$ ipython --no-banner

In [1]: import numpy as np

In [2]: np.set_printoptions(precision=3, suppress=True, linewidth=120)

In [3]: F = np.load("case10.npy")

In [4]: F
Out[4]: 
array([[ 0,  0,  0, -6, -4, -6],
       [ 0,  0,  0, -4,  0,  0],
       [ 0,  0,  0, -2,  0, -4],
       [-6, -4, -6,  3,  2,  3],
       [-4,  0,  0,  2,  0,  0],
       [-2,  0, -4,  1,  0,  2]])

In [5]: rng = np.random.default_rng(88)

In [6]: lab = rng.permutation(6)

In [7]: lab
Out[7]: array([2, 3, 1, 0, 5, 4])

In [8]: B = F[lab][:, lab]

In [9]: B
Out[9]: 
array([[ 0, -2,  0,  0, -4,  0],
       [-6,  3, -4, -6,  3,  2],
       [ 0, -4,  0,  0,  0,  0],
       [ 0, -6,  0,  0, -6, -4],
       [-4,  1,  0, -2,  2,  0],
       [ 0,  2,  0, -4,  0,  0]])

In [10]: np.diag(B)
Out[10]: array([0, 3, 0, 0, 2, 0])

In [11]: round(np.linalg.det(B), 3), round(float(np.linalg.det(F[lab])), 3)
Out[11]: (np.float64(-4096.0), -4096.0)

In [12]: np.trace(B)
Out[12]: np.int64(5)

In [13]: np.sort(np.abs(np.linalg.eigvals(B)))
Out[13]: array([ 1.901,  2.108,  3.119,  3.457,  7.601, 12.469])

In [14]: left, sigma, Vh = np.linalg.svd(F, full_matrices=False)

In [15]: np.round(Vh @ Vh.T, 3) + 0
Out[15]: 
array([[1., 0., 0., 0., 0., 0.],
       [0., 1., 0., 0., 0., 0.],
       [0., 0., 1., 0., 0., 0.],
       [0., 0., 0., 1., 0., 0.],
       [0., 0., 0., 0., 1., 0.],
       [0., 0., 0., 0., 0., 1.]])

In [16]: np.round(left.T @ left, 3) + 0
Out[16]: 
array([[1., 0., 0., 0., 0., 0.],
       [0., 1., 0., 0., 0., 0.],
       [0., 0., 1., 0., 0., 0.],
       [0., 0., 0., 1., 0., 0.],
       [0., 0., 0., 0., 1., 0.],
       [0., 0., 0., 0., 0., 1.]])

In [17]: np.allclose(left * sigma @ Vh, F)
Out[17]: True

In [18]: w1 = np.array([[3, 0, 2, 0],
    ...:     [3, 2, 3, 2],
    ...:     [1, 2, 1, 3],
    ...:     [3, 0, 2, 0],
    ...:     [0, 0, 1, 3],
    ...:     [0, 3, 0, 1]])

In [19]: coef = np.array([1, -2, 1, 3])

In [20]: act = np.maximum(F @ w1 + coef, 0)

In [21]: (act > 0).mean(axis=0)
Out[21]: array([0.   , 0.   , 0.   , 0.333])

In [22]: act
Out[22]: 
array([[0, 0, 0, 0],
       [0, 0, 0, 3],
       [0, 0, 0, 0],
       [0, 0, 0, 0],
       [0, 0, 0, 3],
       [0, 0, 0, 0]])

In [23]: Z = np.array([[3, 3, -1], [-1, 2, 0], [0, -3, 2], [-2, 1, 3]])

In [24]: w1 @ Z
Out[24]: 
array([[ 9,  3,  1],
       [ 3,  6,  9],
       [-5,  7, 10],
       [ 9,  3,  1],
       [-6,  0, 11],
       [-5,  7,  3]])

In [25]: lab = rng.permutation(6)

In [26]: B = F[:, lab] * rng.choice([-1, 1], 6)

In [27]: B
Out[27]: 
array([[ 0,  0,  6,  0,  6,  4],
       [ 0,  0,  0,  0,  4,  0],
       [ 0,  0,  4,  0,  2,  0],
       [ 6, -4, -3, -6, -3, -2],
       [ 0,  0,  0, -4, -2,  0],
       [ 4,  0, -2, -2, -1,  0]])

In [28]: left, _, Vh = np.linalg.svd(F.T @ B)

In [29]: np.round(left @ Vh, 3) + 0
Out[29]: 
array([[ 0.,  0.,  0.,  1.,  0.,  0.],
       [ 0.,  1.,  0.,  0.,  0.,  0.],
       [-1.,  0.,  0.,  0.,  0.,  0.],
       [ 0.,  0.,  0.,  0., -1.,  0.],
       [ 0.,  0.,  0.,  0.,  0., -1.],
       [ 0.,  0., -1.,  0.,  0.,  0.]])

In [30]: np.round(np.linalg.lstsq(F, B)[0], 3) + 0
Out[30]: 
array([[ 0.,  0.,  0.,  1.,  0.,  0.],
       [ 0.,  1.,  0.,  0.,  0.,  0.],
       [-1.,  0.,  0.,  0.,  0.,  0.],
       [ 0.,  0.,  0.,  0., -1.,  0.],
       [ 0.,  0.,  0.,  0.,  0., -1.],
       [ 0.,  0., -1.,  0.,  0.,  0.]])

In [31]: lab
Out[31]: array([2, 1, 5, 0, 3, 4])

In [32]: m1 = np.loadtxt("x.csv", delimiter=",")

In [33]: m1
Out[33]: 
array([[-1.338, -1.319,  0.753, -0.389, -0.331,  4.543],
       [ 0.331, -0.379,  1.648, -2.021, -4.152, -0.842],
       [ 0.44 , -0.269,  1.579, -1.98 , -4.106, -1.211],
       [-0.278,  0.431, -1.678,  2.036,  4.164,  0.662],
       [ 0.846,  0.194,  1.188, -1.675, -3.631, -2.616],
       [ 1.189,  0.689,  0.587, -1.104, -2.605, -3.842],
       [-0.7  , -0.017, -1.356,  1.815,  3.864,  2.108],
       [-1.251, -0.803, -0.414,  0.927,  2.271,  4.074],
       [ 1.239,  0.78 ,  0.45 , -0.964, -2.341, -4.03 ],
       [-1.186, -1.378,  1.212, -0.972, -1.549,  4.109],
       [-1.248, -0.798, -0.423,  0.936,  2.288,  4.064]])

In [34]: np.linalg.lstsq(m1[:-1].T, m1[-1])[2]
Out[34]: np.int32(2)

In [35]: np.round(np.trace(np.linalg.pinv(m1) @ m1), 3)
Out[35]: np.float64(2.0)

In [36]: np.allclose(m1[:-1].T @ np.linalg.lstsq(m1[:-1].T, m1[-1])[0], m1[-1])
Out[36]: True

In [37]: m1 @ np.linalg.pinv(m1) @ m1
Out[37]: 
array([[-1.338, -1.319,  0.753, -0.389, -0.331,  4.543],
       [ 0.331, -0.379,  1.648, -2.021, -4.152, -0.842],
       [ 0.44 , -0.269,  1.579, -1.98 , -4.106, -1.211],
       [-0.278,  0.431, -1.678,  2.036,  4.164,  0.662],
       [ 0.846,  0.194,  1.188, -1.675, -3.631, -2.616],
       [ 1.189,  0.689,  0.587, -1.104, -2.605, -3.842],
       [-0.7  , -0.017, -1.356,  1.815,  3.864,  2.108],
       [-1.251, -0.803, -0.414,  0.927,  2.271,  4.074],
       [ 1.239,  0.78 ,  0.45 , -0.964, -2.341, -4.03 ],
       [-1.186, -1.378,  1.212, -0.972, -1.549,  4.109],
       [-1.248, -0.798, -0.423,  0.936,  2.288,  4.064]])

In [38]: np.abs(np.diag(np.linalg.qr(m1)[1])) > 1e-9
Out[38]: array([ True,  True, False, False, False, False])

In [39]: left, sigma, Vh = np.linalg.svd(m1)

In [40]: V = Vh[:(sigma > 1e-8).sum()]

In [41]: x0 = m1[3] + -3 * m1[5] + rng.integers(2) * np.eye(6)[2]

In [42]: x0
Out[42]: array([-3.845, -1.635, -3.439,  5.348, 11.978, 12.189])

In [43]: np.allclose(V.T @ V @ x0, x0)
Out[43]: True

In [44]: np.linalg.matrix_rank(np.vstack([m1, x0]))
Out[44]: np.int64(2)
